>>> import numpy as np
>>> import numpy.linalg as la
>>> np.set_printoptions(precision=2, suppress=True, linewidth=160)
>>> def rd(a):
...     return np.round(a, 2) + 0
... 
>>> F = np.load("x.npy")
>>> rd(F)
array([[0.44, 0.11, 0.44],
       [0.15, 0.69, 0.15],
       [0.38, 0.33, 0.29]])
>>> other = la.inv(F)
>>> (np.abs(other) > 1e-9).astype(int)
array([[1, 1, 1],
       [1, 1, 0],
       [1, 1, 1]])
>>> rd(la.det(F) * la.det(other))
np.float64(1.0)
>>> rd(la.inv(other))
array([[0.44, 0.11, 0.44],
       [0.15, 0.69, 0.15],
       [0.37, 0.33, 0.29]])
>>> rd(F @ other)
array([[1., 0., 0.],
       [0., 1., 0.],
       [0., 0., 1.]])
>>> rd(la.cond(F))
np.float64(21.13)
>>> other = np.array([[0, 1, -1], [2, 1, 0], [-2, 2, 1]])
>>> E = other + other.T
>>> E
array([[ 0,  3, -3],
       [ 3,  2,  2],
       [-3,  2,  2]])
>>> np.all(la.eigvalsh(E) > 0)
np.False_
>>> [round(float(la.det(E[:i, :i])), 2) + 0 for i in range(1, 4)]
[0.0, -9.0, -72.0]
>>> q, vecs = la.qr(E[:, :1])[0], la.qr(E[:, 1:])[0]
>>> sig = la.svd(q.T @ vecs, compute_uv=False)
>>> rd(la.norm(q @ q.T - vecs @ vecs.T, 2))
np.float64(1.0)
>>> (sig > 0.9).sum()
np.int64(0)
>>> data = np.load("mat.npy")
>>> data
array([[ 0.3, -0.1, -0.1, -0.1],
       [-0.9,  1.7,  2.1, -0.5],
       [ 2.2,  2.2,  0.8,  1. ]])
>>> U, sig, Vt = la.svd(data)
>>> np.argmax(sig[:-1] / (sig[1:] + 1e-6)) + 1
np.int64(2)
>>> rd(sig)
array([3.62, 2.57, 0.23])
>>> other = U[:, :2] @ np.diag(sig[:2]) @ Vt[:2]
>>> rd(la.norm(data - other, 2)), rd(sig[2])
(np.float64(0.23), np.float64(0.23))
>>> rd(la.norm(data - other) / la.norm(data))
np.float64(0.05)
>>> np.argsort(-la.norm(data, axis=0).round(6), kind="stable")[:3]
array([1, 0, 2])
>>> rd(la.norm(data, 2) / la.norm(data))
np.float64(0.81)
>>> rng = np.random.default_rng(693585)
>>> other = data + rng.integers(-2, 3, (3, 2)) @ rng.integers(-2, 3, (2, 4))
>>> rd(other)
array([[-0.7, -2.1, -1.1,  1.9],
       [-4.9, -2.3, -1.9, -0.5],
       [-1.8, -3.8, -3.2,  5. ]])
>>> rd(la.svd(other - data, compute_uv=False))
array([11.54,  2.97,  0.  ])
>>> la.matrix_rank(other - data, tol=1e-8)
np.int64(2)
>>> np.abs(other - data).sum(axis=1)
array([ 6., 12., 18.])
>>> cov = data.T @ data
>>> rd(la.eigvalsh(cov)[::-1])
array([13.13,  6.61,  0.05,  0.  ])
>>> other = np.array([[2, 1, 2], [1, 0, 1]])
>>> C = np.kron(other, data)
>>> rd(la.norm(C, 2)), rd(la.norm(other, 2) * la.norm(data, 2))
(np.float64(11.92), np.float64(11.92))
>>> A = np.array([[-3, -2, -1], [0, 1, 2], [3, 4, 5], [6, 7, 8], [9, 10, 11]])
>>> la.lstsq(A[:-1].T, A[-1])[2]
np.int32(2)
>>> X = np.loadtxt("case16.csv", delimiter=",")
>>> X
array([[ 8., -6.,  2., -2.,  4.],
       [-6., 13., -3.,  3., -6.],
       [ 2., -3.,  5., -1.,  2.],
       [-2.,  3., -1.,  5., -2.],
       [ 4., -6.,  2., -2.,  8.]])
>>> X @ X
array([[ 124., -162.,   54.,  -54.,  108.],
       [-162.,  259.,  -81.,   81., -162.],
       [  54.,  -81.,   43.,  -27.,   54.],
       [ -54.,   81.,  -27.,   43.,  -54.],
       [ 108., -162.,   54.,  -54.,  124.]])
>>> rd(la.matrix_power(X, 3))
array([[ 2612., -3822.,  1274., -1274.,  2548.],
       [-3822.,  5797., -1911.,  1911., -3822.],
       [ 1274., -1911.,   701.,  -637.,  1274.],
       [-1274.,  1911.,  -637.,   701., -1274.],
       [ 2548., -3822.,  1274., -1274.,  2612.]])
>>> np.allclose(X, X.T)
True
>>> feats = np.loadtxt("run17.csv", delimiter=",")
>>> rd(feats)
array([[ 11.69,   9.58, -13.1 ],
       [ -4.26,  12.22,  15.25],
       [  8.24,  18.15,  -1.63],
       [  1.45,  17.63,   9.33],
       [  0.28,  16.85,  10.77],
       [  1.8 , -15.06, -13.03],
       [ -8.43, -18.02,   2.04],
       [-11.  , -14.14,   8.9 ],
       [ -8.99, -17.56,   3.28],
       [ 11.6 ,   6.76, -14.82],
       [ 10.02,  16.3 ,  -5.83],
       [-10.26,   0.11,  17.17],
       [ -9.62,   2.08,  17.41],
       [-11.7 ,  -9.31,  13.29],
       [ -3.  ,  13.78,  14.18],
       [ 11.66,   7.68, -14.32],
       [-11.12, -13.71,   9.39],
       [  8.88,  17.66,  -3.02],
       [-10.85, -14.57,   8.36],
       [ 10.34,  15.74,  -6.74],
       [  9.5 ,  -2.39, -17.43],
       [  6.07,  18.89,   2.48],
       [ -6.18,   9.37,  16.55],
       [-11.68,  -9.83,  12.92]])
>>> U, sig = la.svd(feats)
Traceback (most recent call last):
  File "<python-input-51>", line 1, in <module>
    U, sig = la.svd(feats)
    ^^^^^^
ValueError: too many values to unpack (expected 2)
>>> U, sig, Vt = la.svd(feats, full_matrices=False)
>>> np.allclose(U * sig @ Vt, feats)
True
>>> rd(Vt @ Vt.T)
array([[1., 0., 0.],
       [0., 1., 0.],
       [0., 0., 1.]])
>>> rd(U.T @ feats @ Vt.T)
array([[76.98,  0.  ,  0.  ],
       [ 0.  , 60.62,  0.  ],
       [ 0.  ,  0.  ,  0.  ]])
>>> rd(np.sqrt((sig ** 2).sum())), rd(la.norm(feats))
(np.float64(97.98), np.float64(97.98))
